>>> import numpy as np
>>> from numpy import linalg as LA
>>> np.set_printoptions(precision=3, suppress=True, linewidth=140, floatmode="fixed")
>>> F = np.load("arr.npy")
>>> print(F)
[[ 1  3  6]
 [-1 -4 -9]
 [ 0  1  3]
 [-1 -1  0]
 [ 2  6 12]]
>>> Uu, sv, Vh = LA.svd(F, full_matrices=False)
>>> np.round(Vh @ Vh.T, 3) + 0
array([[1.000, 0.000, 0.000],
       [0.000, 1.000, 0.000],
       [0.000, 0.000, 1.000]])
>>> np.round(Uu.T @ F @ Vh.T, 3) + 0
array([[18.376,  0.000,  0.000],
       [ 0.000,  1.519,  0.000],
       [ 0.000,  0.000,  0.000]])
>>> np.round(sv / sv[0], 3) + 0
array([1.000, 0.083, 0.000])
>>> LA.cond(F) > 100
np.True_
>>> np.argsort(-LA.norm(F, axis=0).round(6), kind="stable")[:3]
array([2, 1, 0])
>>> [round(float(x), 3) for x in LA.svd(F, compute_uv=False)[:3]]
[18.376, 1.519, 0.0]
>>> print(np.unique(F.round(6), axis=0).shape)
(5, 3)
>>> np.round(F @ LA.pinv(F) @ F, 3) + 0
array([[ 1.000,  3.000,  6.000],
       [-1.000, -4.000, -9.000],
       [ 0.000,  1.000,  3.000],
       [-1.000, -1.000,  0.000],
       [ 2.000,  6.000, 12.000]])
>>> Uu, sv, Vh = LA.svd(F)
>>> np.argmax(sv[:-1] / (sv[1:] + 1e-6)) + 1
np.int64(2)
>>> sv.round(3) + 0
array([18.376,  1.519,  0.000])
>>> B = Uu[:, :2] @ np.diag(sv[:2]) @ Vh[:2]
>>> B.round(3) + 0
array([[ 1.000,  3.000,  6.000],
       [-1.000, -4.000, -9.000],
       [ 0.000,  1.000,  3.000],
       [-1.000, -1.000,  0.000],
       [ 2.000,  6.000, 12.000]])
>>> LA.matrix_rank(B)
np.int64(2)
>>> print(round(float(np.abs(F - B).max()), 3))
0.0
>>> W1 = np.array([[1, 0], [3, 1], [4, 3]])
>>> beta = np.array([-3, 8])
>>> act = np.maximum(F @ W1 + beta, 0)
>>> LA.matrix_rank(act)
np.int64(2)
>>> Z = np.array([[6, 3, 0], [0, 9, 0]])
>>> (act @ Z).round(6).argmax(axis=1)
array([1, 0, 1, 1, 1])
>>> act @ Z
array([[186, 354,   0],
       [  0,   0,   0],
       [ 72, 198,   0],
       [  0,  63,   0],
       [390, 645,   0]])
>>> K = np.array([[0, 1, 0, 0, 0, 1, 1],
...     [1, 0, 1, 0, 1, 1, 1],
...     [0, 1, 0, 0, 1, 1, 1],
...     [0, 0, 0, 0, 0, 0, 0],
...     [0, 1, 1, 0, 0, 1, 1],
...     [1, 1, 1, 0, 1, 0, 0],
...     [1, 1, 1, 0, 1, 0, 0]])
>>> K
array([[0, 1, 0, 0, 0, 1, 1],
       [1, 0, 1, 0, 1, 1, 1],
       [0, 1, 0, 0, 1, 1, 1],
       [0, 0, 0, 0, 0, 0, 0],
       [0, 1, 1, 0, 0, 1, 1],
       [1, 1, 1, 0, 1, 0, 0],
       [1, 1, 1, 0, 1, 0, 0]])
>>> vals, V = LA.eigh(K)
>>> x = np.array([2, -2, 2, -2, 0, -2, -1])
>>> np.round(V * np.maximum(vals, 0) @ V.T, 3) + 0
array([[0.618, 0.651, 0.414, 0.000, 0.414, 0.534, 0.534],
       [0.651, 0.943, 0.795, 0.000, 0.795, 0.786, 0.786],
       [0.414, 0.795, 0.779, 0.000, 0.779, 0.669, 0.669],
       [0.000, 0.000, 0.000, 0.000, 0.000, 0.000, 0.000],
       [0.414, 0.795, 0.779, 0.000, 0.779, 0.669, 0.669],
       [0.534, 0.786, 0.669, 0.000, 0.669, 0.656, 0.656],
       [0.534, 0.786, 0.669, 0.000, 0.669, 0.656, 0.656]])
>>> print((np.sign(V[:, -1].round(6)) == np.sign(V[0, -1].round(6))).astype(int))
[1 1 1 0 1 1 1]
>>> print(round(float(x @ K @ x / (x @ x)), 3), round(vals[0], 3), round(float(vals[-1]), 3))
-1.333 -2.185 4.068
>>> [round(float(LA.det(K[:i, :i])), 2) + 0 for i in range(1, 8)]
[0.0, -1.0, 0.0, 0.0, 0.0, 0.0, 0.0]
>>> np.all(LA.eigvalsh(K) > 0)
np.False_
>>> np.round(LA.eigvalsh(K).min(), 3)
np.float64(-2.185)
>>> rng = np.random.default_rng(256)
>>> labels = rng.permutation(7)
>>> labels
array([1, 2, 3, 5, 4, 0, 6])
>>> B = K[labels][:, labels]
>>> np.trace(B)
np.int64(0)
>>> print(np.round(np.sort(np.abs(LA.eigvals(B))), 3) + 0)
[0.000 0.000 0.362 1.000 1.245 2.185 4.068]
>>> print(np.round(LA.det(B), 3), np.round(LA.det(K[labels]), 3))
0.0 0.0
>>> np.diag(B)
array([0, 0, 0, 0, 0, 0, 0])
>>> np.allclose(B, K)
False
>>> K @ K
array([[3, 2, 3, 0, 3, 1, 1],
       [2, 5, 3, 0, 3, 3, 3],
       [3, 3, 4, 0, 3, 2, 2],
       [0, 0, 0, 0, 0, 0, 0],
       [3, 3, 3, 0, 4, 2, 2],
       [1, 3, 2, 0, 2, 4, 4],
       [1, 3, 2, 0, 2, 4, 4]])
>>> K.sum(axis=0)
array([3, 5, 4, 0, 4, 4, 4])
>>> np.argwhere(np.triu(K))
array([[0, 1],
       [0, 5],
       [0, 6],
       [1, 2],
       [1, 4],
       [1, 5],
       [1, 6],
       [2, 4],
       [2, 5],
       [2, 6],
       [4, 5],
       [4, 6]])
>>> Lm = np.diag(K.sum(axis=1)) - K
>>> np.round(LA.eigvalsh(Lm), 3) + 0
array([0.000, 0.000, 3.000, 4.000, 5.000, 6.000, 6.000])
>>> Lm @ np.ones(7)
array([0.000, 0.000, 0.000, 0.000, 0.000, 0.000, 0.000])
>>> LA.matrix_rank(Lm)
np.int64(5)
>>> feats = np.load("out12.npy")
>>> feats
array([[4, 0, 0, 0],
       [0, 5, 0, 0],
       [0, 0, 0, 0],
       [0, 0, 0, 3]])
>>> Uu, sv, Vh = LA.svd(feats)
>>> V = Vh[:(sv > 1e-8).sum()]
>>> x = feats[2] + -1 * feats[1] + rng.integers(2) * np.eye(4)[3]
>>> x
array([ 0.000, -5.000,  0.000,  0.000])
>>> LA.matrix_rank(np.vstack([feats, x]))
np.int64(3)
>>> print(np.allclose(V.T @ V @ x, x))
True
>>> print((feats + feats.T) / 2)
[[4.000 0.000 0.000 0.000]
 [0.000 5.000 0.000 0.000]
 [0.000 0.000 0.000 0.000]
 [0.000 0.000 0.000 3.000]]
>>> np.trace(feats)
np.int64(12)
>>> LA.matrix_power(feats, 4)
array([[256,   0,   0,   0],
       [  0, 625,   0,   0],
       [  0,   0,   0,   0],
       [  0,   0,   0,  81]])
>>> feats @ feats
array([[16,  0,  0,  0],
       [ 0, 25,  0,  0],
       [ 0,  0,  0,  0],
       [ 0,  0,  0,  9]])
>>> feats.inv()
Traceback (most recent call last):
  File "<python-input-66>", line 1, in <module>
    feats.inv()
    ^^^^^^^^^
AttributeError: 'numpy.ndarray' object has no attribute 'inv'
>>> (LA.matrix_power((K != 0) + (K.T != 0) + np.eye(7), 7) > 0).astype(int)
array([[1, 1, 1, 0, 1, 1, 1],
       [1, 1, 1, 0, 1, 1, 1],
       [1, 1, 1, 0, 1, 1, 1],
       [0, 0, 0, 1, 0, 0, 0],
       [1, 1, 1, 0, 1, 1, 1],
       [1, 1, 1, 0, 1, 1, 1],
       [1, 1, 1, 0, 1, 1, 1]])
>>> np.flatnonzero(LA.matrix_power((K != 0) + (K.T != 0) + np.eye(7), 7)[1])
array([0, 1, 2, 4, 5, 6])
>>> np.round(np.sort(LA.eigvals(K).real), 3) + 0
array([-2.185, -1.245, -1.000,  0.000,  0.000,  0.362,  4.068])
>>> J = np.loadtxt("a.csv", delimiter=",")
>>> J
array([[ 0.036, -0.096,  0.208,  0.032,  0.201,  0.014],
       [ 2.888, -0.036,  2.583,  2.484,  0.142,  0.142],
       [ 2.273, -0.221,  2.499,  2.253, -0.346, -0.199],
       [-2.189,  0.311, -1.970, -1.973, -0.212,  0.060],
       [-1.169, -0.153, -1.029, -1.435, -0.351,  0.013],
       [ 2.178, -0.597,  2.164,  2.775,  0.066,  0.044],
       [ 0.500,  0.500,  0.511,  0.668, -0.028, -0.178],
       [-3.243,  0.325, -3.181, -3.320, -0.059,  0.164],
       [ 1.040,  0.188,  1.254,  1.505, -0.417, -0.478],
       [-1.951, -0.274, -1.700, -1.902, -0.090,  0.135],
       [ 2.506,  0.095,  2.455,  2.572, -0.132, -0.148],
       [ 0.748, -0.034,  0.902,  0.910, -0.561,  0.226],
       [ 3.140,  0.312,  2.847,  2.576,  0.095, -0.298],
       [-1.321,  0.170, -0.865, -0.561, -0.010, -0.125],
       [ 2.246, -0.215,  2.275,  2.836,  0.492,  0.118],
       [ 1.080,  0.160,  0.970,  1.018,  0.142, -0.163],
       [-0.390, -0.307, -0.105, -0.358,  0.032, -0.517],
       [ 4.081, -0.175,  3.674,  4.411,  0.167,  0.519],
       [-0.510,  0.021, -0.201, -0.444,  0.637, -0.009],
       [-0.936, -0.190, -1.257, -0.964,  0.081, -0.085],
       [-0.289,  0.302, -0.307, -0.250, -0.079,  0.230]])
>>> Xc = J - J.mean(axis=0)
>>> V = LA.svd(Xc)[2][:1]
>>> B = Xc - Xc @ V.T @ V
>>> B.std(axis=0)
array([0.148, 0.256, 0.124, 0.184, 0.271, 0.236])
